In [1]: import numpy as np

In [2]: import numpy.linalg as la

In [3]: np.set_printoptions(precision=1, suppress=True, linewidth=100, legacy="1.25")

In [4]: f = np.array([2, 4, 1, 4, 8, 2, 7]) + 0.5

In [5]: mat = np.eye(7) - 2 * np.outer(f, f) / (f @ f)

In [6]: print(mat.round(1) + 0)
[[ 0.9 -0.1  0.  -0.1 -0.2 -0.1 -0.2]
 [-0.1  0.8 -0.1 -0.2 -0.4 -0.1 -0.4]
 [ 0.  -0.1  1.  -0.1 -0.1  0.  -0.1]
 [-0.1 -0.2 -0.1  0.8 -0.4 -0.1 -0.4]
 [-0.2 -0.4 -0.1 -0.4  0.2 -0.2 -0.7]
 [-0.1 -0.1  0.  -0.1 -0.2  0.9 -0.2]
 [-0.2 -0.4 -0.1 -0.4 -0.7 -0.2  0.4]]

In [7]: print(la.svd(mat, compute_uv=False))
[1. 1. 1. 1. 1. 1. 1.]

In [8]: print(round(float(mat[:, 4] @ mat[:, 6]), 1))
0.0

In [9]: print(np.round(mat.T @ mat, 1) + 0)
[[1. 0. 0. 0. 0. 0. 0.]
 [0. 1. 0. 0. 0. 0. 0.]
 [0. 0. 1. 0. 0. 0. 0.]
 [0. 0. 0. 1. 0. 0. 0.]
 [0. 0. 0. 0. 1. 0. 0.]
 [0. 0. 0. 0. 0. 1. 0.]
 [0. 0. 0. 0. 0. 0. 1.]]

In [10]: print(np.round(mat @ mat.T, 1) + 0)
[[1. 0. 0. 0. 0. 0. 0.]
 [0. 1. 0. 0. 0. 0. 0.]
 [0. 0. 1. 0. 0. 0. 0.]
 [0. 0. 0. 1. 0. 0. 0.]
 [0. 0. 0. 0. 1. 0. 0.]
 [0. 0. 0. 0. 0. 1. 0.]
 [0. 0. 0. 0. 0. 0. 1.]]

In [11]: Q, vecs = la.qr(mat[:, :3])[0], la.qr(mat[:, 3:])[0]

In [12]: sv = la.svd(Q.T @ vecs, compute_uv=False)

In [13]: print(np.degrees(np.arccos(sv.clip(0, 1))))
[90. 90. 90.]

In [14]: print(sv.round(1) + 0)
[0. 0. 0.]

In [15]: x = np.array([0, 1, 1, -1, -2, -1, 0])

In [16]: print(7 - la.matrix_rank(mat - np.eye(7), tol=1e-8))
6

In [17]: print(np.abs(la.eigvals(mat)))
[1. 1. 1. 1. 1. 1. 1.]

In [18]: print(round(la.norm(x), 1), np.round(la.norm(mat @ x), 1))
2.8 2.8

In [19]: print(np.round(la.inv(mat), 1) + 0)
[[ 0.9 -0.1  0.  -0.1 -0.2 -0.1 -0.2]
 [-0.1  0.8 -0.1 -0.2 -0.4 -0.1 -0.4]
 [ 0.  -0.1  1.  -0.1 -0.1  0.  -0.1]
 [-0.1 -0.2 -0.1  0.8 -0.4 -0.1 -0.4]
 [-0.2 -0.4 -0.1 -0.4  0.2 -0.2 -0.7]
 [-0.1 -0.1  0.  -0.1 -0.2  0.9 -0.2]
 [-0.2 -0.4 -0.1 -0.4 -0.7 -0.2  0.4]]

In [20]: print(round(float(la.det(mat)), 1))
-1.0

In [21]: print(np.round(np.sort(np.abs(np.degrees(np.angle(la.eigvals(mat))))), 1) + 0)
[  0.   0.   0.   0.   0.   0. 180.]

In [22]: f = np.array([-1, 2, -2, 0, 2, 0, 1])

In [23]: other = mat + np.outer(f, np.eye(7)[3])

In [24]: print(la.matrix_rank(other - mat))
1

In [25]: print(other.round(1) + 0)
[[ 0.9 -0.1  0.  -1.1 -0.2 -0.1 -0.2]
 [-0.1  0.8 -0.1  1.8 -0.4 -0.1 -0.4]
 [ 0.  -0.1  1.  -2.1 -0.1  0.  -0.1]
 [-0.1 -0.2 -0.1  0.8 -0.4 -0.1 -0.4]
 [-0.2 -0.4 -0.1  1.6  0.2 -0.2 -0.7]
 [-0.1 -0.1  0.  -0.1 -0.2  0.9 -0.2]
 [-0.2 -0.4 -0.1  0.6 -0.7 -0.2  0.4]]

In [26]: print(np.round(la.det(other) / la.det(mat), 1), round(1 + la.solve(mat, f)[3], 1))
-0.4 -0.4

In [27]: Q, r_ = la.qr(other)

In [28]: print(Q.round(1) + 0)
[[-0.9  0.1  0.  -0.3  0.1 -0.1  0.1]
 [ 0.1 -0.8  0.1 -0.5  0.2 -0.1  0.1]
 [ 0.   0.1 -1.  -0.2  0.1  0.   0. ]
 [ 0.1  0.2  0.1 -0.3  0.3  0.  -0.9]
 [ 0.2  0.4  0.1 -0.7 -0.5 -0.2  0.2]
 [ 0.1  0.1  0.   0.2  0.3 -0.9  0.1]
 [ 0.2  0.4  0.1 -0.1  0.7  0.3  0.5]]

In [29]: print(np.round(Q @ r_, 1) + 0)
[[ 0.9 -0.1  0.  -1.1 -0.2 -0.1 -0.2]
 [-0.1  0.8 -0.1  1.8 -0.4 -0.1 -0.4]
 [ 0.  -0.1  1.  -2.1 -0.1  0.  -0.1]
 [-0.1 -0.2 -0.1  0.8 -0.4 -0.1 -0.4]
 [-0.2 -0.4 -0.1  1.6  0.2 -0.2 -0.7]
 [-0.1 -0.1  0.  -0.1 -0.2  0.9 -0.2]
 [-0.2 -0.4 -0.1  0.6 -0.7 -0.2  0.4]]

In [30]: print(abs(r_[0, 0]), round(la.norm(other[:, 0]), 1))
1.0 1.0

In [31]: print(np.allclose(r_.T @ r_, other.T @ other))
True

In [32]: J = np.loadtxt("out10.csv", delimiter=",")

In [33]: print(J.round(1) + 0)
[[-3.7  0.3  2.9  0.   1.7 -1.7  2.9 -1.  -4.9  3.6  0.5  4.4 -2.5]
 [-4.4  3.1  3.8 -3.4 -1.  -2.3 -1.6 -1.7 -1.2  0.4  2.9  2.3 -4.3]
 [-2.1 -1.3  1.5  1.7  2.6 -0.8  4.3 -0.3 -5.2  4.2 -0.9  4.  -0.7]
 [ 0.9  2.1 -0.5 -2.6 -2.9  0.2 -4.8 -0.2  5.  -4.1  1.7 -3.5 -0.4]
 [ 0.1  2.7  0.2 -3.2 -3.  -0.2 -4.9 -0.5  4.5 -3.9  2.1 -2.9 -1.2]
 [-2.6 -0.9  1.9  1.3  2.4 -1.1  4.  -0.5 -5.2  4.1 -0.5  4.2 -1.2]
 [ 1.1 -3.2 -1.2  3.7  2.9  0.8  4.7  0.9 -3.7  3.3 -2.7  1.9  2.3]
 [-3.3  3.6  3.  -4.  -2.2 -1.9 -3.5 -1.5  1.2 -1.5  3.2  0.4 -3.8]
 [ 4.3 -1.3 -3.6  1.2 -0.9  2.1 -1.6  1.4  4.1 -2.9 -1.4 -4.1  3.4]
 [-2.1 -1.3  1.6  1.7  2.6 -0.9  4.3 -0.3 -5.2  4.2 -0.9  4.1 -0.7]
 [-1.5 -1.7  1.1  2.2  2.7 -0.5  4.6 -0.1 -5.1  4.2 -1.3  3.8 -0.1]
 [-2.5  3.6  2.3 -4.  -2.6 -1.5 -4.2 -1.3  2.3 -2.4  3.1 -0.6 -3.3]
 [ 3.8 -0.4 -3.   0.2 -1.6  1.8 -2.8  1.   4.8 -3.6 -0.6 -4.4  2.6]
 [-4.4  1.4  3.6 -1.3  0.9 -2.1  1.6 -1.4 -4.   2.8  1.4  4.1 -3.4]
 [-2.8  3.6  2.5 -4.1 -2.4 -1.6 -3.9 -1.4  2.  -2.1  3.1 -0.2 -3.5]
 [ 4.6 -2.2 -3.9  2.2 -0.1  2.3 -0.3  1.6  3.1 -2.  -2.1 -3.6  4. ]
 [-3.  -0.5  2.3  0.9  2.2 -1.3  3.7 -0.6 -5.2  4.  -0.2  4.3 -1.6]]

In [34]: left, sv, Vt = la.svd(J)

In [35]: vecs = Vt[:(sv > 1e-8).sum()]

In [36]: rng = np.random.default_rng(76290)

In [37]: x = J[14] + -1 * J[12] + rng.integers(2) * np.eye(13)[10]

In [38]: print(x)
[-6.6  4.   5.6 -4.2 -0.8 -3.4 -1.2 -2.4 -2.8  1.5  3.7  4.1 -6.1]

In [39]: print(np.allclose(vecs.T @ vecs @ x, x))
True

In [40]: print(np.round(np.diag(vecs.T @ vecs), 1) + 0)
[0.2 0.1 0.2 0.2 0.1 0.1 0.2 0.  0.3 0.2 0.1 0.2 0.2]

In [41]: print(np.round(la.norm(x - vecs.T @ vecs @ x), 1))
0.0

In [42]: rank = la.matrix_rank(J)

In [43]: print(rank)
2

In [44]: N = la.svd(J)[2][rank:].T

In [45]: print([int(la.matrix_rank(J[:, :j + 1])) for j in range(13)])
[1, 2, 2, 2, 2, 2, 2, 2, 2, 2, 2, 2, 2]

In [46]: print([int(la.matrix_rank(J[:i])) for i in range(1, len(J) + 1)])
[1, 2, 2, 2, 2, 2, 2, 2, 2, 2, 2, 2, 2, 2, 2, 2, 2]

In [47]: print(la.matrix_rank(J.T @ J), la.matrix_rank(J @ J.T))
2 2

In [48]: data = np.loadtxt("dump.csv", delimiter=",")

In [49]: print(data)
[[2. 3. 2. 3.]
 [1. 2. 1. 2.]
 [2. 3. 2. 3.]
 [1. 2. 1. 2.]]

In [50]: rank = la.matrix_rank(data)

In [51]: print(rank)
2

In [52]: N = la.svd(data)[2][rank:].T

In [53]: print([int(la.matrix_rank(data[:, :j + 1])) for j in range(4)])
[1, 2, 2, 2]

In [54]: print(np.allclose(data @ N, 0))
True

In [55]: print(N.shape)
(4, 2)

In [56]: print(np.round(data @ N, 1) + 0)
[[0. 0.]
 [0. 0.]
 [0. 0.]
 [0. 0.]]

In [57]: print([int(la.matrix_rank(np.delete(data, i, axis=0))) for i in range(4)])
[2, 2, 2, 2]

In [58]: print(la.matrix_rank(data.T @ data), la.matrix_rank(data @ data.T))
2 2

In [59]: hat = np.triu(np.array([[0, 2, 3, 2], [3, 2, 2, 2], [2, 1, 2, 3], [0, 1, 3, 3]]), 1) + np.eye(4)

In [60]: other = hat @ data @ la.inv(hat)

In [61]: print(la.matrix_rank(other))
2

In [62]: print(other)
[[ 12.  -4. -16.  52.]
 [  7.  -2. -10.  32.]
 [  5.  -1.  -8.  25.]
 [  1.   0.  -2.   6.]]

In [63]: print(hat @ data - data @ hat)
[[ 10.  13.  -2.   1.]
 [  6.   8.  -1.   1.]
 [  3.   2.  -9. -10.]
 [  0.  -2.  -7.  -9.]]

In [64]: print(np.round(np.poly(other), 1) + 0)
[ 1. -8.  4.  0.  0.]

In [65]: other = np.array([[-7, -3, -5], [-9, 4, -3]])

In [66]: cent = np.kron(other, data)

In [67]: print(cent.shape)
(8, 12)

In [68]: print(la.matrix_rank(cent))
4

In [69]: print(cent)
[[-14. -21. -14. -21.  -6.  -9.  -6.  -9. -10. -15. -10. -15.]
 [ -7. -14.  -7. -14.  -3.  -6.  -3.  -6.  -5. -10.  -5. -10.]
 [-14. -21. -14. -21.  -6.  -9.  -6.  -9. -10. -15. -10. -15.]
 [ -7. -14.  -7. -14.  -3.  -6.  -3.  -6.  -5. -10.  -5. -10.]
 [-18. -27. -18. -27.   8.  12.   8.  12.  -6.  -9.  -6.  -9.]
 [ -9. -18.  -9. -18.   4.   8.   4.   8.  -3.  -6.  -3.  -6.]
 [-18. -27. -18. -27.   8.  12.   8.  12.  -6.  -9.  -6.  -9.]
 [ -9. -18.  -9. -18.   4.   8.   4.   8.  -3.  -6.  -3.  -6.]]

In [70]: A = np.loadtxt("w.csv", delimiter=",")

In [71]: print(A)
[[ 2.  9.  2.  6.  3.  5.  8.  8.  4.  1.  4.]
 [ 9.  8.  2.  9.  4.  4.  5.  5.  6.  2.  9.]
 [ 2.  2. 10.  7.  5.  5.  2.  6.  8.  3.  8.]
 [ 6.  9.  7. 10.  2.  4.  3. 10.  2.  8.  0.]
 [ 3.  4.  5.  2. 10.  9.  6.  6.  5.  3.  6.]
 [ 5.  4.  5.  4.  9.  8.  6.  7.  1.  8.  9.]
 [ 8.  5.  2.  3.  6.  6.  6.  5.  3.  2.  8.]
 [ 8.  5.  6. 10.  6.  7.  5.  8.  2.  4.  5.]
 [ 4.  6.  8.  2.  5.  1.  3.  2.  0.  8.  2.]
 [ 1.  2.  3.  8.  3.  8.  2.  4.  8.  4.  1.]
 [ 4.  9.  8.  0.  6.  9.  8.  5.  2.  1.  0.]]

In [72]: other = la.inv(A)

In [73]: print(round(float(la.det(A) * la.det(other)), 1))
1.0

In [74]: print(np.round(A @ other, 1) + 0)
[[1. 0. 0. 0. 0. 0. 0. 0. 0. 0. 0.]
 [0. 1. 0. 0. 0. 0. 0. 0. 0. 0. 0.]
 [0. 0. 1. 0. 0. 0. 0. 0. 0. 0. 0.]
 [0. 0. 0. 1. 0. 0. 0. 0. 0. 0. 0.]
 [0. 0. 0. 0. 1. 0. 0. 0. 0. 0. 0.]
 [0. 0. 0. 0. 0. 1. 0. 0. 0. 0. 0.]
 [0. 0. 0. 0. 0. 0. 1. 0. 0. 0. 0.]
 [0. 0. 0. 0. 0. 0. 0. 1. 0. 0. 0.]
 [0. 0. 0. 0. 0. 0. 0. 0. 1. 0. 0.]
 [0. 0. 0. 0. 0. 0. 0. 0. 0. 1. 0.]
 [0. 0. 0. 0. 0. 0. 0. 0. 0. 0. 1.]]

In [75]: print(round(la.slogdet(A)[0], 1))
1.0

In [76]: print(np.allclose(other, A.T))
False

In [77]: print((np.abs(other) > 1e-9).astype(int))
[[1 1 1 1 1 1 1 1 1 1 1]
 [1 1 1 1 1 1 1 1 1 1 1]
 [1 1 1 1 1 1 1 1 1 1 1]
 [1 1 1 1 1 1 1 1 1 1 1]
 [1 1 1 1 1 1 1 1 1 1 1]
 [1 1 1 1 1 1 1 1 1 1 1]
 [1 1 1 1 1 1 1 1 1 1 1]
 [1 1 1 1 1 1 1 1 1 1 1]
 [1 1 1 1 1 1 1 1 1 1 1]
 [1 1 1 1 1 1 1 1 1 1 1]
 [1 1 1 1 1 1 1 1 1 1 1]]

In [78]: def softmax(z):
    ...:     e = np.exp(z - z.max(axis=-1, keepdims=True))
    ...:     return e / e.sum(axis=-1, keepdims=True)
    ...: 

In [79]: print(softmax(A).sum(axis=1))
[1. 1. 1. 1. 1. 1. 1. 1. 1. 1. 1.]

In [80]: scores = A @ A.T / np.sqrt(11)

In [81]: print(softmax(scores).round(6).argmax(axis=1))
[ 1  1  2  3  5  5  5  7  3  7 10]

In [82]: print(np.round(softmax(scores + np.triu(np.full(scores.shape, -np.inf), 1)), 1) + 0)
[[1.  0.  0.  0.  0.  0.  0.  0.  0.  0.  0. ]
 [0.  1.  0.  0.  0.  0.  0.  0.  0.  0.  0. ]
 [0.  0.  1.  0.  0.  0.  0.  0.  0.  0.  0. ]
 [0.  0.  0.  1.  0.  0.  0.  0.  0.  0.  0. ]
 [0.  0.  0.  0.  1.  0.  0.  0.  0.  0.  0. ]
 [0.  0.  0.  0.  0.  1.  0.  0.  0.  0.  0. ]
 [0.  0.1 0.  0.  0.  0.9 0.  0.  0.  0.  0. ]
 [0.  0.  0.  0.  0.  0.  0.  1.  0.  0.  0. ]
 [0.  0.  0.  0.6 0.  0.4 0.  0.  0.  0.  0. ]
 [0.  0.  0.  0.  0.  0.  0.  0.9 0.  0.  0. ]
 [0.  0.  0.  0.  0.  0.  0.  0.  0.  0.  1. ]]

In [83]: lab = rng.permutation(11)

In [84]: print(lab)
[ 8  6  9  1 10  2  3  4  0  5  7]

In [85]: other = A[lab][:, lab]

In [86]: print(np.sort(np.abs(la.eigvals(other))))
[ 0.9  2.   2.4  5.1  5.7  7.4 11.2 12.  13.5 14.2 57.2]

In [87]: print(other)
[[ 0.  3.  8.  6.  2.  8.  2.  5.  4.  1.  2.]
 [ 3.  6.  2.  5.  8.  2.  3.  6.  8.  6.  5.]
 [ 8.  2.  4.  2.  1.  3.  8.  3.  1.  8.  4.]
 [ 6.  5.  2.  8.  9.  2.  9.  4.  9.  4.  5.]
 [ 2.  8.  1.  9.  0.  8.  0.  6.  4.  9.  5.]
 [ 8.  2.  3.  2.  8. 10.  7.  5.  2.  5.  6.]
 [ 2.  3.  8.  9.  0.  7. 10.  2.  6.  4. 10.]
 [ 5.  6.  3.  4.  6.  5.  2. 10.  3.  9.  6.]
 [ 4.  8.  1.  9.  4.  2.  6.  3.  2.  5.  8.]
 [ 1.  6.  8.  4.  9.  5.  4.  9.  5.  8.  7.]
 [ 2.  5.  4.  5.  5.  6. 10.  6.  8.  7.  8.]]

In [88]: print(np.trace(other))
66.0

In [89]: print(np.round(la.eigvalsh(other).min(), 1))
-13.5

In [90]: evals, vecs = la.eigh(mat)

In [91]: print(la.eigvalsh(mat + 2 * np.eye(7)))
[1. 3. 3. 3. 3. 3. 3.]

In [92]: print(np.round(vecs @ np.diag(evals) @ vecs.T, 1) + 0)
[[ 0.9 -0.1  0.  -0.1 -0.2 -0.1 -0.2]
 [-0.1  0.8 -0.1 -0.2 -0.4 -0.1 -0.4]
 [ 0.  -0.1  1.  -0.1 -0.1  0.  -0.1]
 [-0.1 -0.2 -0.1  0.8 -0.4 -0.1 -0.4]
 [-0.2 -0.4 -0.1 -0.4  0.2 -0.2 -0.7]
 [-0.1 -0.1  0.  -0.1 -0.2  0.9 -0.2]
 [-0.2 -0.4 -0.1 -0.4 -0.7 -0.2  0.4]]

In [93]: print(evals.sum(), np.trace(mat))
5.0 5.0

In [94]: print((evals > 1e-8).sum(), (evals < -1e-8).sum())
6 1

In [95]: print(evals)
[-1.  1.  1.  1.  1.  1.  1.]

In [96]: print(np.round(vecs.T @ vecs, 1) + 0)
[[1. 0. 0. 0. 0. 0. 0.]
 [0. 1. 0. 0. 0. 0. 0.]
 [0. 0. 1. 0. 0. 0. 0.]
 [0. 0. 0. 1. 0. 0. 0.]
 [0. 0. 0. 0. 1. 0. 0.]
 [0. 0. 0. 0. 0. 1. 0.]
 [0. 0. 0. 0. 0. 0. 1.]]

In [97]: other = np.array([[-2, 2, 0, 2, -1, -1, 1, -1, 2]])

In [98]: X = other.T @ other

In [99]: print(X)
[[ 4 -4  0 -4  2  2 -2  2 -4]
 [-4  4  0  4 -2 -2  2 -2  4]
 [ 0  0  0  0  0  0  0  0  0]
 [-4  4  0  4 -2 -2  2 -2  4]
 [ 2 -2  0 -2  1  1 -1  1 -2]
 [ 2 -2  0 -2  1  1 -1  1 -2]
 [-2  2  0  2 -1 -1  1 -1  2]
 [ 2 -2  0 -2  1  1 -1  1 -2]
 [-4  4  0  4 -2 -2  2 -2  4]]

In [100]: evals, vecs = la.eigh(X)

In [101]: print(evals.sum(), np.trace(X))
20.0 20

In [102]: print(np.round(vecs @ np.diag(evals) @ vecs.T, 1) + 0)
[[ 4. -4.  0. -4.  2.  2. -2.  2. -4.]
 [-4.  4.  0.  4. -2. -2.  2. -2.  4.]
 [ 0.  0.  0.  0.  0.  0.  0.  0.  0.]
 [-4.  4.  0.  4. -2. -2.  2. -2.  4.]
 [ 2. -2.  0. -2.  1.  1. -1.  1. -2.]
 [ 2. -2.  0. -2.  1.  1. -1.  1. -2.]
 [-2.  2.  0.  2. -1. -1.  1. -1.  2.]
 [ 2. -2.  0. -2.  1.  1. -1.  1. -2.]
 [-4.  4.  0.  4. -2. -2.  2. -2.  4.]]

In [103]: print(np.abs(vecs[:, -1]).round(6).argmax())
0

In [104]: print((evals > 1e-8).sum(), (evals < -1e-8).sum())
1 0

In [105]: print(np.round(vecs.T @ X @ vecs, 1) + 0)
[[ 0.  0.  0.  0.  0.  0.  0.  0.  0.]
 [ 0.  0.  0.  0.  0.  0.  0.  0.  0.]
 [ 0.  0.  0.  0.  0.  0.  0.  0.  0.]
 [ 0.  0.  0.  0.  0.  0.  0.  0.  0.]
 [ 0.  0.  0.  0.  0.  0.  0.  0.  0.]
 [ 0.  0.  0.  0.  0.  0.  0.  0.  0.]
 [ 0.  0.  0.  0.  0.  0.  0.  0.  0.]
 [ 0.  0.  0.  0.  0.  0.  0.  0.  0.]
 [ 0.  0.  0.  0.  0.  0.  0.  0. 20.]]

In [106]: print(evals.round(1) + 0)
[ 0.  0.  0.  0.  0.  0.  0.  0. 20.]
